% ipython --no-banner

In [1]: import numpy as np

In [2]: from numpy import linalg as LA

In [3]: np.set_printoptions(precision=2, suppress=True, linewidth=100, floatmode="fixed")

In [4]: mat = np.load("a.npy")

In [5]: mat
Out[5]: 
array([[ 3, -9,  3, -9],
       [ 5, -8,  5, -8],
       [ 3, -9,  3, -9],
       [ 5, -8,  5, -8]])

In [6]: # rows 0 and 2 are equal

In [7]: np.allclose(mat @ mat.T, mat.T @ mat)
Out[7]: False

In [8]: (mat + mat.T) / 2
Out[8]: 
array([[ 3.00, -2.00,  3.00, -2.00],
       [-2.00, -8.00, -2.00, -8.00],
       [ 3.00, -2.00,  3.00, -2.00],
       [-2.00, -8.00, -2.00, -8.00]])

In [9]: mat @ mat
Out[9]: 
array([[-72,  90, -72,  90],
       [-50,  38, -50,  38],
       [-72,  90, -72,  90],
       [-50,  38, -50,  38]])

In [10]: mat @ LA.pinv(mat) @ mat
Out[10]: 
array([[ 3.00, -9.00,  3.00, -9.00],
       [ 5.00, -8.00,  5.00, -8.00],
       [ 3.00, -9.00,  3.00, -9.00],
       [ 5.00, -8.00,  5.00, -8.00]])

In [11]: LA.norm(mat, axis=1)
Out[11]: array([13.42, 13.34, 13.42, 13.34])

In [12]: round(float(LA.norm(mat, "nuc")), 2)
Out[12]: 29.73

In [13]: LA.norm(mat, axis=1).argmax()
Out[13]: np.int64(0)

In [14]: LA.norm(mat, axis=0)
Out[14]: array([ 8.25, 17.03,  8.25, 17.03])

In [15]: mat[3] @ mat[0]
Out[15]: np.int64(174)

In [16]: gram = mat.T @ mat

In [17]: np.round(LA.eigvalsh(gram)[::-1], 2) + 0
Out[17]: array([706.01,   9.99,   0.00,   0.00])

In [18]: LA.matrix_rank(gram)
Out[18]: np.int64(2)

In [19]: gram
Out[19]: 
array([[  68, -134,   68, -134],
       [-134,  290, -134,  290],
       [  68, -134,   68, -134],
       [-134,  290, -134,  290]])

In [20]: f = np.array([3, -1, 3])

In [21]: rng = np.random.default_rng(40600)

In [22]: F = np.outer(rng.normal(size=23), f) + 0.02 * rng.normal(size=(23, 3))

In [23]: F
Out[23]: 
array([[ 2.17, -0.69,  2.16],
       [ 1.34, -0.46,  1.32],
       [-3.08,  1.00, -3.05],
       [ 0.80, -0.26,  0.76],
       [-3.37,  1.13, -3.39],
       [ 4.83, -1.57,  4.80],
       [ 0.09, -0.01,  0.06],
       [ 6.62, -2.23,  6.65],
       [ 1.71, -0.57,  1.71],
       [-3.40,  1.14, -3.43],
       [ 0.71, -0.24,  0.71],
       [ 0.24, -0.11,  0.24],
       [-1.11,  0.36, -1.14],
       [ 4.18, -1.39,  4.16],
       [ 0.20, -0.04,  0.18],
       [-0.54,  0.17, -0.60],
       [-5.15,  1.70, -5.19],
       [-7.19,  2.40, -7.20],
       [ 0.75, -0.25,  0.73],
       [ 0.41, -0.18,  0.37],
       [ 0.88, -0.28,  0.83],
       [-1.88,  0.60, -1.93],
       [-1.20,  0.39, -1.23]])

In [24]: Uu, sv, Vt = LA.svd(F)

In [25]: print(np.argmax(sv[:-1] / (sv[1:] + 1e-6)) + 1)
1

In [26]: other = Uu[:, :1] @ np.diag(sv[:1]) @ Vt[:1]

In [27]: LA.matrix_rank(other)
Out[27]: np.int64(1)

In [28]: round(float(LA.norm(F - other, 2)), 2), np.round(sv[1], 2)
Out[28]: (0.11, np.float64(0.11))

In [29]: D = LA.norm(F[:, None] - F[None], axis=-1)

In [30]: (D + 1e9 * np.eye(23)).round(6).argmin(axis=1)
Out[30]: array([ 8,  8,  4, 18,  9, 13, 14,  5,  1,  4, 18, 14, 22,  5, 11, 12,  9, 16, 10, 11,  3, 22, 12])

In [31]: D.mean(axis=1).argmax()
Out[31]: np.int64(17)

In [32]: D[:5, :5]
Out[32]: 
array([[0.00, 1.21, 7.60, 2.01, 8.06],
       [1.21, 0.00, 6.39, 0.80, 6.85],
       [7.60, 6.39, 0.00, 5.58, 0.46],
       [2.01, 0.80, 5.58, 0.00, 6.04],
       [8.06, 6.85, 0.46, 6.04, 0.00]])

In [33]: np.flatnonzero(D[5] < D.mean() / 2)
Out[33]: array([ 5, 13])

In [34]: gram = np.cov(F, rowvar=False)

In [35]: round(float(np.corrcoef(F[:, 0], F[:, 2])[0, 1]), 2)
Out[35]: 1.0

In [36]: np.round(LA.eigvalsh(gram)[::-1], 2) + 0
Out[36]: array([20.54,  0.00,  0.00])

In [37]: gram
Out[37]: 
array([[ 9.71, -3.23,  9.73],
       [-3.23,  1.07, -3.23],
       [ 9.73, -3.23,  9.75]])

In [38]: F.std(axis=0)
Out[38]: array([3.05, 1.01, 3.05])

In [39]: round(LA.norm(F) ** 2 / LA.norm(F, 2) ** 2, 2)
Out[39]: np.float64(1.0)

In [40]: print(LA.norm(F, axis=0))
[14.62  4.86 14.66]

In [41]: round(float(F[1] @ F[8]), 2)
Out[41]: 4.82

In [42]: np.round(LA.norm(F, "nuc"), 2)
Out[42]: np.float64(21.46)

In [43]: round(LA.norm(F[1] - F[8]), 2)
Out[43]: np.float64(0.55)

In [44]: data = np.load("x.npy")

In [45]: print(data)
[[ 2.99  0.99  2.98  0.00]
 [ 3.03  1.00  2.99  0.02]
 [ 2.98  0.96  2.97  0.01]
 [ 2.96  1.02  3.04  0.00]
 [ 3.00  1.00  2.98  0.01]
 [ 2.99  1.00  2.99 -0.01]
 [ 2.99  1.01  3.01  0.01]
 [ 3.01  0.99  3.01 -0.02]
 [ 2.99  1.01  3.02 -0.03]
 [ 3.00  0.98  2.98  0.05]
 [ 2.98  0.98  2.99  0.01]
 [ 2.99  1.00  2.99 -0.04]
 [ 3.01  0.99  3.02  0.01]
 [ 3.00  0.99  2.99  0.01]
 [ 1.01  2.01  0.04  0.98]
 [ 1.00  2.00  0.01  1.00]
 [ 1.00  2.03 -0.01  1.01]
 [ 1.01  1.99 -0.01  0.98]
 [ 1.02  2.02 -0.01  1.01]
 [ 0.99  1.96  0.03  1.04]
 [ 1.00  1.99  0.01  1.01]
 [ 1.00  1.99 -0.01  0.98]
 [ 1.01  2.02  0.02  0.99]
 [ 1.01  2.00  0.00  0.98]
 [ 0.99  2.01 -0.05  1.00]
 [ 1.02  2.03  0.03  1.00]
 [ 1.04  2.00  0.00  1.01]
 [ 1.01  2.00 -0.01  1.00]]

In [46]: gram = np.cov(data, rowvar=False)

In [47]: np.round(LA.eigvalsh(gram)[::-1], 2) + 0
Out[47]: array([3.87, 0.00, 0.00, 0.00])

In [48]: gram.shape
Out[48]: (4, 4)

In [49]: round(float(np.corrcoef(data[:, 1], data[:, 0])[0, 1]), 2)
Out[49]: -1.0

In [50]: W2 = data[[14, 26]].astype(float)

In [51]: for _ in range(6):
    ...:     idx = LA.norm(data[:, None] - W2, axis=-1).argmin(axis=1)
    ...:     W2 = np.array([data[idx == j].mean(axis=0) for j in range(2)])
    ...: 

In [52]: idx
Out[52]: array([0, 0, 0, 0, 0, 0, 0, 0, 0, 0, 0, 0, 0, 0, 1, 1, 1, 1, 1, 1, 1, 1, 1, 1, 1, 1, 1, 1])

In [53]: W2[1] - W2[0]
Out[53]: array([-1.99,  1.01, -2.99,  1.00])

In [54]: np.abs(W2[1] - W2[0]).argmax()
Out[54]: np.int64(2)

In [55]: np.bincount(idx)
Out[55]: array([14, 14])

In [56]: idx = data[:, 3] > np.median(data[:, 3])

In [57]: f = data[idx].mean(axis=0) - data[~idx].mean(axis=0)

In [58]: idx.astype(int)
Out[58]: array([0, 0, 0, 0, 0, 0, 0, 0, 0, 0, 0, 0, 0, 0, 1, 1, 1, 1, 1, 1, 1, 1, 1, 1, 1, 1, 1, 1])

In [59]: f
Out[59]: array([-1.99,  1.01, -2.99,  1.00])

In [60]: x0 = np.array([1, -4, -3, 4])

In [61]: target = data @ x0

In [62]: LA.lstsq(data, target)[0]
Out[62]: array([ 1.00, -4.00, -3.00,  4.00])

In [63]: np.round(LA.pinv(data) @ data, 2) + 0
Out[63]: 
array([[1.00, 0.00, 0.00, 0.00],
       [0.00, 1.00, 0.00, 0.00],
       [0.00, 0.00, 1.00, 0.00],
       [0.00, 0.00, 0.00, 1.00]])

In [64]: target = target + 0.1 * rng.normal(size=28)

In [65]: target
Out[65]: 
array([ -9.95,  -9.84,  -9.83, -10.21,  -9.82,  -9.98, -10.10, -10.13, -10.23,  -9.76,  -9.90,
       -10.12,  -9.94,  -9.83,  -3.20,  -2.98,  -2.95,  -2.84,  -3.13,  -2.80,  -3.05,  -2.94,
        -3.24,  -3.17,  -2.85,  -3.20,  -2.82,  -2.87])

In [66]: c, *_ = LA.lstsq(data, target)

In [67]: print(np.round(data.T @ (target - data @ c), 2) + 0)
[0.00 0.00 0.00 0.00]

In [68]: round(float(LA.norm(target - data @ c)), 2)
Out[68]: 0.37

In [69]: [round(float(LA.norm(LA.solve(data.T @ data + lam * np.eye(4), data.T @ target))), 2) for lam in (0, 1, 10, 100)]
Out[69]: [6.14, 2.29, 2.22, 1.7]

In [70]: J = np.load("case14.npy")

In [71]: J
Out[71]: 
array([[ 4,  4, -2],
       [ 4,  4, -2],
       [-2, -2,  1]])

In [72]: # symmetric, so the eigenvalues are real

In [73]: hat = np.triu(np.array([[0, 2, -3], [-3, 2, 2], [1, 3, -1]]), 1) + np.eye(3)

In [74]: other = hat @ J @ LA.inv(hat)

In [75]: hat @ J - J @ hat
Out[75]: 
array([[ 14.00,   6.00,  -3.00],
       [ -4.00, -12.00,   6.00],
       [  0.00,   4.00,  -2.00]])

In [76]: LA.matrix_rank(other)
Out[76]: np.int64(1)

In [77]: Uu, sv, Vt = LA.svd(J)

In [78]: np.argmax(sv[:-1] / (sv[1:] + 1e-6)) + 1
Out[78]: np.int64(1)

In [79]: other = Uu[:, :1] @ np.diag(sv[:1]) @ Vt[:1]

In [80]: round(float(LA.norm(J - other) / LA.norm(J)), 2)
Out[80]: 0.0

In [81]: print(LA.matrix_rank(other))
1

In [82]: print(LA.matrix_rank(J, rtol=0.05))
1

In [83]: other
Out[83]: 
array([[ 4.00,  4.00, -2.00],
       [ 4.00,  4.00, -2.00],
       [-2.00, -2.00,  1.00]])

In [84]: gram = other.T @ other

In [85]: np.diag(gram)
Out[85]: array([36.00, 36.00,  9.00])

In [86]: np.round(LA.svd(other, compute_uv=False) ** 2, 2) + 0
Out[86]: array([81.00,  0.00,  0.00])

In [87]: print(np.round(LA.eigvalsh(gram)[::-1], 2) + 0)
[81.00  0.00  0.00]

In [88]: print(gram)
[[ 36.00  36.00 -18.00]
 [ 36.00  36.00 -18.00]
 [-18.00 -18.00   9.00]]

In [89]: LA.matrix_rank(gram)
Out[89]: np.int64(1)

In [90]: print((other @ other.T).shape)
(3, 3)

In [91]: evals, V = LA.eigh(gram)

In [92]: x0 = np.array([3, 3, 1])

In [93]: print((np.sign(V[:, -1].round(6)) == np.sign(V[0, -1].round(6))).astype(int))
[1 1 0]

In [94]: V * np.maximum(evals, 0) @ V.T
Out[94]: 
array([[ 36.00,  36.00, -18.00],
       [ 36.00,  36.00, -18.00],
       [-18.00, -18.00,   9.00]])

In [95]: print(round(x0 @ gram @ x0, 2))
1089.0

In [96]: np.round(x0 @ gram @ x0 / (x0 @ x0), 2), round(float(evals[0]), 2), evals[-1]
Out[96]: (np.float64(57.32), -0.0, np.float64(81.0))

In [97]: V * np.abs(evals) @ V.T
Out[97]: 
array([[ 36.00,  36.00, -18.00],
       [ 36.00,  36.00, -18.00],
       [-18.00, -18.00,   9.00]])

In [98]: np.round(LA.eigvalsh(gram[1:, 1:]), 2) + 0
Out[98]: array([ 0.00, 45.00])

In [99]: W0 = np.array([[1, 0, 0, 0, 0, 0, 0],
    ...:     [-2, 2, 0, 0, 0, 0, 0],
    ...:     [1, -1, 1, 0, 0, 0, 0],
    ...:     [0, -2, 0, 0, 0, 0, 0],
    ...:     [2, 1, 2, 2, 0, 0, 0],
    ...:     [-2, 1, 0, 0, -2, 2, 0],
    ...:     [-2, 0, -1, 1, 1, -1, -2]])

In [100]: # looks like rank 6

In [101]: [round(float(x), 2) for x in LA.svd(W0, compute_uv=False)[:3]]
Out[101]: [4.92, 3.75, 3.22]

In [102]: LA.matrix_rank(W0, rtol=0.1)
Out[102]: np.int64(5)

In [103]: Uu, sv, Vt = LA.svd(W0)

In [104]: V = Vt[:(sv > 1e-8).sum()]

In [105]: x0 = W0[4] + -2 * W0[3] + rng.integers(2) * np.eye(7)[1]

In [106]: x0
Out[106]: array([2.00, 6.00, 2.00, 2.00, 0.00, 0.00, 0.00])

In [107]: np.round(V.T @ V, 2) + 0
Out[107]: 
array([[ 1.00,  0.00,  0.00,  0.00,  0.00,  0.00,  0.00],
       [ 0.00,  1.00,  0.00,  0.00,  0.00,  0.00,  0.00],
       [ 0.00,  0.00,  1.00,  0.00,  0.00,  0.00,  0.00],
       [ 0.00,  0.00,  0.00,  1.00,  0.00,  0.00,  0.00],
       [ 0.00,  0.00,  0.00,  0.00,  0.50, -0.50,  0.00],
       [ 0.00,  0.00,  0.00,  0.00, -0.50,  0.50,  0.00],
       [ 0.00,  0.00,  0.00,  0.00,  0.00,  0.00,  1.00]])

In [108]: np.diag(V.T @ V)
Out[108]: array([1.00, 1.00, 1.00, 1.00, 0.50, 0.50, 1.00])

In [109]: rk = LA.matrix_rank(W0)

In [110]: rk
Out[110]: np.int64(6)

In [111]: ns = LA.svd(W0)[2][rk:].T

In [112]: [int(LA.matrix_rank(W0[:, :j + 1])) for j in range(7)]
Out[112]: [1, 2, 3, 4, 5, 5, 6]

In [113]: LA.matrix_rank(W0.T @ W0), LA.matrix_rank(W0 @ W0.T)
Out[113]: (np.int64(6), np.int64(6))

In [114]: other = np.array([[2], [0], [0]])

In [115]: W2 = np.array([[3, 3, 2]])

In [116]: A = other @ W2 + 0.05 * rng.normal(size=(3, 3))

In [117]: A
Out[117]: 
array([[ 6.03,  6.08,  4.01],
       [ 0.08, -0.08,  0.03],
       [-0.10,  0.04, -0.07]])

In [118]: Uu, sv, Vt = LA.svd(A)

In [119]: sv
Out[119]: array([9.45, 0.16, 0.02])

In [120]: other = Uu[:, :1] @ np.diag(sv[:1]) @ Vt[:1]

In [121]: print(round(float(LA.norm(A - other, 2)), 2), round(sv[1], 2))
0.16 0.16

In [122]: LA.matrix_rank(A, rtol=0.05)
Out[122]: np.int64(1)

In [123]: theta = rng.uniform(0, 2 * np.pi, 19)

In [124]: q, _ = LA.qr(np.array([[0.4, -0.1],
     ...:     [0.0, 0.0],
     ...:     [1.2, 1.0],
     ...:     [-3.1, 1.0],
     ...:     [1.6, -0.8],
     ...:     [0.8, 0.0]]))

In [125]: M = 20 * np.c_[np.cos(theta), np.sin(theta)] @ q.T

In [126]: M
Out[126]: 
array([[ -2.08,   0.00,  -8.24,  15.77,  -7.70,  -4.47],
       [ -1.71,   0.00, -15.02,  11.53,  -3.79,  -4.94],
       [ -0.22,   0.00, -19.08,  -1.50,   4.80,  -3.27],
       [ -1.76,   0.00, -14.45,  12.07,  -4.23,  -4.94],
       [ -1.66,   0.00,   7.61,  15.06, -10.52,  -1.39],
       [  1.60,   0.00,  -8.39, -14.70,  10.47,   1.17],
       [ -1.89,   0.00, -12.81,  13.41,  -5.36,  -4.88],
       [  1.37,   0.00, -10.99, -13.22,  10.12,   0.42],
       [  1.45,   0.00,  16.99,  -9.05,   1.91,   4.85],
       [  2.08,   0.00,   8.16, -15.79,   7.73,   4.46],
       [ -0.67,   0.00,  16.11,   8.35,  -8.27,   1.44],
       [ -0.10,   0.00, -18.88,  -2.43,   5.31,  -3.06],
       [ -2.04,   0.00,  -9.57,  15.24,  -7.12,  -4.62],
       [ -2.09,   0.00,  -7.94,  15.87,  -7.82,  -4.43],
       [ -1.76,   0.00, -14.51,  12.02,  -4.19,  -4.94],
       [  2.10,   0.00,   6.70, -16.24,   8.30,   4.27],
       [ -1.89,   0.00, -12.77,  13.44,  -5.39,  -4.88],
       [ -0.61,   0.00,  16.45,   7.86,  -8.05,   1.60],
       [ -1.73,   0.00, -14.81,  11.73,  -3.95,  -4.94]])

In [127]: rk = LA.matrix_rank(M)

In [128]: print(rk)
2

In [129]: ns = LA.svd(M)[2][rk:].T

In [130]: np.allclose(M @ ns, 0)
Out[130]: True

In [131]: Uu, sv, Vt = LA.svd(M)

In [132]: np.argmax(sv[:-1] / (sv[1:] + 1e-6)) + 1
Out[132]: np.int64(2)

In [133]: print(sv.round(2) + 0)
[70.32 51.53  0.00  0.00  0.00  0.00]

In [134]: other = Uu[:, :2] @ np.diag(sv[:2]) @ Vt[:2]

In [135]: np.round(LA.norm(M - other, 2), 2), round(sv[2], 2)
Out[135]: (np.float64(0.0), np.float64(0.0))

In [136]: LA.matrix_rank(other)
Out[136]: np.int64(2)

In [137]: print(round(float(np.abs(M - other).max()), 2))
0.0

In [138]: print(LA.matrix_rank(M, rtol=0.05))
2

In [139]: gram = M.T @ M

In [140]: np.round(LA.eigvalsh(gram)[::-1], 2) + 0
Out[140]: array([4944.78, 2655.22,    0.00,    0.00,    0.00,    0.00])

In [141]: np.round(LA.svd(M, compute_uv=False) ** 2, 2) + 0
Out[141]: array([4944.78, 2655.22,    0.00,    0.00,    0.00,    0.00])

In [142]: print(np.allclose(gram, gram.T))
True

In [143]: print((M @ M.T).shape)
(19, 19)

In [144]: LA.matrix_rank(gram)
Out[144]: np.int64(2)
